% python3 -q
>>> import numpy as np
>>> from numpy import linalg as LA
>>> np.set_printoptions(precision=3, suppress=True, linewidth=160)
>>> rnd = lambda a: np.round(a, 3) + 0
>>> O, _ = LA.qr(np.array([[-0.1, 1.1, -1.0, 2.6],
...     [0.8, 0.5, -0.7, -0.7],
...     [0.9, 0.6, 1.6, -0.2],
...     [1.3, 1.6, 0.0, 0.6]]))
>>> m1 = 4 * O
>>> rnd(m1)
array([[-0.225, -3.667, -0.036, -1.581],
       [ 1.803,  0.735,  2.846, -2.027],
       [ 2.028,  0.712, -2.804, -1.875],
       [ 2.93 , -1.227,  0.187,  2.424]])
>>> rnd(m1[:, 2] @ m1[:, 0])
np.float64(0.0)
>>> rnd(LA.norm(m1, axis=0))
array([4., 4., 4., 4.])
>>> rnd(np.kron(np.eye(2, dtype=int), m1))
array([[-0.225, -3.667, -0.036, -1.581,  0.   ,  0.   ,  0.   ,  0.   ],
       [ 1.803,  0.735,  2.846, -2.027,  0.   ,  0.   ,  0.   ,  0.   ],
       [ 2.028,  0.712, -2.804, -1.875,  0.   ,  0.   ,  0.   ,  0.   ],
       [ 2.93 , -1.227,  0.187,  2.424,  0.   ,  0.   ,  0.   ,  0.   ],
       [ 0.   ,  0.   ,  0.   ,  0.   , -0.225, -3.667, -0.036, -1.581],
       [ 0.   ,  0.   ,  0.   ,  0.   ,  1.803,  0.735,  2.846, -2.027],
       [ 0.   ,  0.   ,  0.   ,  0.   ,  2.028,  0.712, -2.804, -1.875],
       [ 0.   ,  0.   ,  0.   ,  0.   ,  2.93 , -1.227,  0.187,  2.424]])
>>> rnd(np.einsum("ii->", m1))
np.float64(0.129)
>>> rnd(LA.eigvals(m1).sum().real)
np.float64(0.129)
>>> rnd(np.poly(m1))
array([   1.   ,   -0.129,    0.   ,    2.072, -256.   ])
>>> P = np.triu(np.array([[4, 4, 2, 1], [-5, 2, 2, 4], [2, -2, 3, -5], [-4, -4, -4, 4]]), 1) + np.eye(4)
>>> B = P @ m1 @ LA.inv(P)
>>> rnd(np.poly(B))
array([   1.   ,   -0.129,    0.   ,    2.072, -256.   ])
>>> rnd(np.trace(B)), rnd(np.trace(m1))
(np.float64(0.129), np.float64(0.129))
>>> rnd(LA.det(B))
np.float64(-256.0)
>>> gram = m1.T @ m1
>>> rnd(gram)
array([[16.,  0.,  0.,  0.],
       [ 0., 16.,  0.,  0.],
       [ 0.,  0., 16.,  0.],
       [ 0.,  0.,  0., 16.]])
>>> rnd(np.diag(gram))
array([16., 16., 16., 16.])
>>> B = np.array([[8, 4], [8, 7], [5, 5], [9, 7]])
>>> rnd(m1 @ B)
array([[-45.553, -37.822],
       [ 16.295,  12.401],
       [ -8.976, -14.051],
       [ 36.371,  21.031]])
>>> rnd(np.einsum("ij->j", m1))
array([ 6.536, -3.447,  0.193, -3.06 ])
>>> rnd(np.einsum("ij,ij->i", m1, m1))
array([16., 16., 16., 16.])
>>> LA.matrix_rank(m1 @ B)
np.int64(2)
>>> arr = np.load("mat.npy")
>>> arr
array([[ 0.2  , -2.128, -0.1  ,  0.7  ],
       [ 0.   ,  2.112, -0.2  , -0.7  ],
       [-1.2  ,  1.218,  1.   , -0.4  ],
       [ 0.5  ,  0.277, -0.2  , -0.1  ],
       [-1.2  ,  6.566,  1.7  , -2.2  ],
       [-1.6  ,  1.486,  1.1  , -0.5  ],
       [ 1.   , -3.325,  0.   ,  1.1  ],
       [ 0.3  ,  3.591,  1.6  , -1.2  ],
       [-0.5  ,  3.905,  0.7  , -1.3  ],
       [-0.5  , -5.697, -0.7  ,  1.9  ],
       [-1.2  , -3.28 , -0.6  ,  1.1  ],
       [ 1.   , -2.091,  0.7  ,  0.7  ],
       [ 1.2  , -2.094, -0.9  ,  0.7  ],
       [ 0.7  ,  3.006,  1.7  , -1.   ],
       [ 0.4  ,  1.218,  0.2  , -0.4  ],
       [-0.4  ,  3.898,  0.5  , -1.3  ],
       [ 0.6  , -2.099, -1.7  ,  0.7  ],
       [-2.6  , -2.394,  1.6  ,  0.8  ],
       [-1.2  , -2.707, -0.7  ,  0.9  ],
       [ 0.4  , -2.395,  1.5  ,  0.8  ]])
>>> gram = np.cov(arr, rowvar=False)
>>> rnd(gram)
array([[ 1.047, -0.312, -0.289,  0.104],
       [-0.312, 10.311,  1.804, -3.44 ],
       [-0.289,  1.804,  1.009, -0.602],
       [ 0.104, -3.44 , -0.602,  1.148]])
>>> np.argwhere(np.triu(np.abs(np.corrcoef(arr.T)) > 0.8, 1))
array([[1, 3]])
>>> W2 = arr[[14, 7]].astype(float)
>>> for _ in range(3):
...     z = LA.norm(arr[:, None] - W2, axis=-1).argmin(axis=1)
...     W2 = np.array([arr[z == j].mean(axis=0) for j in range(2)])
... 
>>> z
array([0, 1, 1, 0, 1, 1, 0, 1, 1, 0, 0, 0, 0, 1, 1, 1, 0, 0, 0, 0])
>>> np.bincount(z)
array([11,  9])
>>> np.abs(W2[1] - W2[0]).argmax()
np.int64(1)
>>> X = np.load("data.npy")
>>> X
array([[-2.345,  0.429,  3.511,  2.644],
       [ 1.688, -1.56 ,  3.663, -2.51 ],
       [-0.073, -1.72 ,  4.115,  2.259],
       [ 3.746, -3.229,  0.643, -0.362],
       [ 3.045, -0.311, -2.962,  2.618],
       [-2.028,  4.012, -2.11 ,  0.584],
       [-0.021,  2.588,  0.1  ,  4.277],
       [-1.385,  3.768, -1.163,  2.744],
       [ 0.91 ,  0.587, -1.676,  4.585],
       [ 2.199,  0.493, -3.844,  2.269],
       [-2.095, -0.92 , -0.583, -4.407],
       [ 0.78 , -3.56 ,  3.421,  0.144],
       [-0.305, -0.688,  1.495,  4.712]])
>>> rnd(LA.norm(X, axis=1))
array([5.   , 5.   , 5.   , 5.   , 5.   , 5.   , 5.   , 5.   , 5.   , 5.   , 5.   , 5.001, 5.   ])
>>> rnd(LA.norm(X, axis=0))
array([ 6.96 ,  8.226,  9.463, 10.925])
>>> rnd(LA.norm(X, "nuc"))
np.float64(33.422)
>>> rnd(X[7] @ X[3])
np.float64(-19.096)
>>> rnd(LA.norm(X) ** 2 / LA.norm(X, 2) ** 2)
np.float64(2.217)
